% ipython --no-banner

In [1]: import numpy as np

In [2]: from numpy import linalg as LA

In [3]: np.set_printoptions(precision=2, suppress=True, linewidth=200)

In [4]: rd = lambda a: np.round(a, 2) + 0

In [5]: E = np.array([[1, -1, 1, -1, -1, 1, -1, 1],
   ...:     [1, 1, 1, 1, 1, 1, 1, 1],
   ...:     [1, 1, -1, -1, 1, 1, -1, -1],
   ...:     [1, 1, 1, 1, -1, -1, -1, -1]])

In [6]: B = E[0, 0] * E[1:] - np.outer(E[1:, 0], E[0])

In [7]: print(B)
[[ 0  2  0  2  2  0  2  0]
 [ 0  2 -2  0  2  0  0 -2]
 [ 0  2  0  2  0 -2  0 -2]]

In [8]: print(E[:, 0] / E[0, 0])
[1. 1. 1. 1.]

In [9]: print(np.flatnonzero(~B.round(6).any(axis=1)))
[]

In [10]: T = np.stack([E, -3 * E, E[::-1]])

In [11]: print(LA.matrix_rank(T))
[4 4 4]

In [12]: print(rd(LA.norm(T, axis=(1, 2))))
[ 5.66 16.97  5.66]

In [13]: print(T.sum(axis=0))
[[-1  3 -1  3  1 -3  1 -3]
 [-1 -1 -3 -3 -1 -1 -3 -3]
 [-1 -1  3  3 -1 -1  3  3]
 [-1 -3 -1 -3  1  3  1  3]]

In [14]: print(LA.matrix_rank(T.reshape(3, -1)))
2

In [15]: print(T.shape)
(3, 4, 8)

In [16]: rng = np.random.default_rng(68)

In [17]: B = E + rng.integers(-2, 3, (4, 1)) @ rng.integers(-2, 3, (1, 8))

In [18]: print(B)
[[ 1 -1  1 -1 -1  1 -1  1]
 [ 1  1  1  1  1  1  1  1]
 [ 1  1 -1 -1  1  1 -1 -1]
 [-1  3  5  3  3  3  1  1]]

In [19]: print(rd(LA.svd(B - E, compute_uv=False)))
[8.25 0.   0.   0.  ]

In [20]: r0 = np.array([-3, -2])

In [21]: print(np.cross(E[3, :3], E[0, :3]))
[ 2  0 -2]

In [22]: B = np.array([[0, 4, 3],
    ...:     [2, 4, 2],
    ...:     [3, 5, 1],
    ...:     [0, 0, 0],
    ...:     [4, 0, 3],
    ...:     [0, 0, 1],
    ...:     [2, 3, 4],
    ...:     [0, 5, 0]])

In [23]: print(np.einsum("ij,ij->i", E, E))
[8 8 8 8]

In [24]: print(B.T @ E.T)
[[-5 11  1 -1]
 [ 7 21 -5  5]
 [-4 14  4 -2]]

In [25]: print(E @ B)
[[-5  7 -4]
 [11 21 14]
 [ 1 -5  4]
 [-1  5 -2]]

In [26]: M = np.loadtxt("layer19.csv", delimiter=",")

In [27]: print(M)
[[ 1.1 -0.4 -0.7]
 [ 0.8  0.  -0.2]
 [-0.7 -1.4  0.1]]

In [28]: r0 = np.array([-2, -2, 1])

In [29]: B = M + np.outer(r0, np.eye(3)[2])

In [30]: print(B)
[[ 1.1 -0.4 -2.7]
 [ 0.8  0.  -2.2]
 [-0.7 -1.4  1.1]]

In [31]: arr = np.load("sample16.npy")

In [32]: print(rd(arr))
[[-0.85 -0.48 -0.13]
 [-0.11 -0.05 -0.36]
 [ 0.44 -0.51 -0.7 ]
 [-0.26  0.72 -0.61]]

In [33]: print(rd(arr.T @ arr))
[[1. 0. 0.]
 [0. 1. 0.]
 [0. 0. 1.]]

In [34]: print(rd(LA.pinv(arr)))
[[-0.85 -0.11  0.44 -0.26]
 [-0.48 -0.05 -0.51  0.72]
 [-0.13 -0.36 -0.7  -0.61]]

In [35]: print(rd(LA.svd(arr, compute_uv=False)))
[1. 1. 1.]

In [36]: print(rd(arr @ arr.T))
[[ 0.97  0.17 -0.04 -0.04]
 [ 0.17  0.14  0.23  0.21]
 [-0.04  0.23  0.94 -0.06]
 [-0.04  0.21 -0.06  0.95]]
